$ ipython --no-banner

In [1]: import numpy as np

In [2]: from numpy import linalg as LA

In [3]: np.set_printoptions(precision=2, suppress=True, linewidth=200)

In [4]: K = np.load("case17.npy")

In [5]: print(K)
[[ 1  0  0  0  0]
 [ 1  1  0  0  0]
 [ 2  1 -2  0  0]
 [-2 -2  1 -1  0]
 [-1  0  0  2  0]]

In [6]: rank = LA.matrix_rank(K)

In [7]: print(rank)
4

In [8]: null = LA.svd(K)[2][rank:].T

In [9]: print([int(LA.matrix_rank(K[:, :j + 1])) for j in range(5)])
[1, 2, 3, 4, 4]

In [10]: print(null.shape)
(5, 1)

In [11]: W0 = np.load("x.npy")

In [12]: print(W0)
[[  2  -1  -4   2]
 [  6  -9  -4   1]
 [  0   0   0   0]
 [  2  -1  -4   2]
 [  0   0   0   0]
 [  0   0   0   0]
 [  2  -3   0   3]
 [  0  -2   4   1]
 [  4 -10   4   0]
 [  2  -3   0   3]
 [  6  -5  -3  -3]
 [  0  -4  -1   4]
 [  2  -1  -4   2]
 [  6  -5  -3  -3]
 [  2  -1  -4   2]
 [  0  -4  -1   4]
 [  4  -8   0  -1]
 [  4  -6   5  -4]
 [  0  -2   4   1]
 [  0   0   0   0]
 [  0   0   0   0]
 [  4  -6   5  -4]
 [  0   0   0   0]
 [  0   0   0   0]
 [  0   0   0   0]
 [  0   0   0   0]
 [  0  -6   3   5]
 [  0   0   0   0]
 [  0  -4  -1   4]
 [  0  -4  -1   4]
 [  0  -2   4   1]
 [  4  -6   5  -4]
 [  0   0   0   0]
 [  2  -5  -5   6]
 [  2  -3   0   3]
 [  4  -8   0  -1]
 [  0  -4  -1   4]
 [  0  -2   4   1]
 [  0   0   0   0]
 [  4  -8   0  -1]
 [  4  -4   1  -5]]

In [13]: C2 = np.cov(W0, rowvar=False)

In [14]: print(np.corrcoef(W0.T))
[[ 1.   -0.72 -0.12 -0.52]
 [-0.72  1.   -0.15  0.13]
 [-0.12 -0.15  1.   -0.37]
 [-0.52  0.13 -0.37  1.  ]]

In [15]: print(np.median(W0, axis=0))
[ 0. -3.  0.  0.]

In [16]: print(C2)
[[ 4.04 -4.24 -0.67 -2.69]
 [-4.24  8.54 -1.19  0.94]
 [-0.67 -1.19  7.32 -2.6 ]
 [-2.69  0.94 -2.6   6.63]]

In [17]: print(LA.eigvalsh(C2)[::-1])
[12.57  8.36  5.3   0.3 ]

In [18]: print(np.polyfit(W0[:, 1], W0[:, 2], 1))
[-0.14 -0.36]

In [19]: print(np.argwhere(np.triu(np.abs(np.corrcoef(W0.T)) > 0.8, 1)))
[]

In [20]: Xs = W0 - W0.mean(axis=0)

In [21]: U, sigma, Vh = LA.svd(Xs, full_matrices=False)

In [22]: print(sigma ** 2 / (sigma ** 2).sum())
[0.47 0.32 0.2  0.01]

In [23]: print(LA.matrix_rank(Xs))
4

In [24]: print(Vh[0] * np.sign(Vh[0, np.abs(Vh[0]).argmax()]))
[-0.46  0.69 -0.32  0.46]
